>>> import numpy as np
>>> import numpy.linalg as la
>>> np.set_printoptions(precision=2, suppress=True, linewidth=100, floatmode="fixed")
>>> tidy = lambda a: np.round(a, 2) + 0
>>> r0 = np.array([2, 0, -1, 1, 0, -2])
>>> v = np.array([2, 9, -8, -8, 9, 3])
>>> J = r0[:, None] + v[None, :]
>>> J
array([[  4,  11,  -6,  -6,  11,   5],
       [  2,   9,  -8,  -8,   9,   3],
       [  1,   8,  -9,  -9,   8,   2],
       [  3,  10,  -7,  -7,  10,   4],
       [  2,   9,  -8,  -8,   9,   3],
       [  0,   7, -10, -10,   7,   1]])
>>> # rows 1 and 4 are equal
>>> Uu, sig, vt = la.svd(J)
>>> evecs = vt[:(sig > 1e-8).sum()]
>>> rng = np.random.default_rng(8288)
>>> x0 = J[1] + 3 * J[0] + rng.integers(2) * np.eye(6)[0]
>>> x0
array([ 14.00,  42.00, -26.00, -26.00,  42.00,  18.00])
>>> la.matrix_rank(np.vstack([J, x0]))
np.int64(2)
>>> tidy(la.norm(x0 - evecs.T @ evecs @ x0))
np.float64(0.0)
>>> tidy(np.trace(la.pinv(J) @ J))
np.float64(2.0)
>>> tidy(J @ la.pinv(J) @ J)
array([[  4.00,  11.00,  -6.00,  -6.00,  11.00,   5.00],
       [  2.00,   9.00,  -8.00,  -8.00,   9.00,   3.00],
       [  1.00,   8.00,  -9.00,  -9.00,   8.00,   2.00],
       [  3.00,  10.00,  -7.00,  -7.00,  10.00,   4.00],
       [  2.00,   9.00,  -8.00,  -8.00,   9.00,   3.00],
       [  0.00,   7.00, -10.00, -10.00,   7.00,   1.00]])
>>> M = np.loadtxt("x.csv", delimiter=",")
>>> M
array([[3.00, 0.00, 0.00, 0.00, 0.00, 0.00, 0.00, 0.00, 0.00, 0.00, 0.00, 0.00, 0.00, 0.00],
       [0.00, 4.00, 0.00, 0.00, 0.00, 0.00, 0.00, 0.00, 0.00, 0.00, 0.00, 0.00, 0.00, 0.00],
       [0.00, 0.00, 5.00, 0.00, 0.00, 0.00, 0.00, 0.00, 0.00, 0.00, 0.00, 0.00, 0.00, 0.00],
       [0.00, 0.00, 0.00, 4.00, 0.00, 0.00, 0.00, 0.00, 0.00, 0.00, 0.00, 0.00, 0.00, 0.00],
       [0.00, 0.00, 0.00, 0.00, 1.00, 0.00, 0.00, 0.00, 0.00, 0.00, 0.00, 0.00, 0.00, 0.00],
       [0.00, 0.00, 0.00, 0.00, 0.00, 0.00, 0.00, 0.00, 0.00, 0.00, 0.00, 0.00, 0.00, 0.00],
       [0.00, 0.00, 0.00, 0.00, 0.00, 0.00, 3.00, 0.00, 0.00, 0.00, 0.00, 0.00, 0.00, 0.00],
       [0.00, 0.00, 0.00, 0.00, 0.00, 0.00, 0.00, 2.00, 0.00, 0.00, 0.00, 0.00, 0.00, 0.00],
       [0.00, 0.00, 0.00, 0.00, 0.00, 0.00, 0.00, 0.00, 5.00, 0.00, 0.00, 0.00, 0.00, 0.00],
       [0.00, 0.00, 0.00, 0.00, 0.00, 0.00, 0.00, 0.00, 0.00, 3.00, 0.00, 0.00, 0.00, 0.00],
       [0.00, 0.00, 0.00, 0.00, 0.00, 0.00, 0.00, 0.00, 0.00, 0.00, 0.00, 0.00, 0.00, 0.00],
       [0.00, 0.00, 0.00, 0.00, 0.00, 0.00, 0.00, 0.00, 0.00, 0.00, 0.00, 4.00, 0.00, 0.00],
       [0.00, 0.00, 0.00, 0.00, 0.00, 0.00, 0.00, 0.00, 0.00, 0.00, 0.00, 0.00, 3.00, 0.00],
       [0.00, 0.00, 0.00, 0.00, 0.00, 0.00, 0.00, 0.00, 0.00, 0.00, 0.00, 0.00, 0.00, 2.00]])
>>> np.prod(np.diag(M)), tidy(la.det(M))
(np.float64(0.0), np.float64(0.0))
>>> tidy(np.sort(la.eigvals(M)))
array([0.00, 0.00, 1.00, 2.00, 2.00, 3.00, 3.00, 3.00, 3.00, 4.00, 4.00, 4.00, 5.00, 5.00])
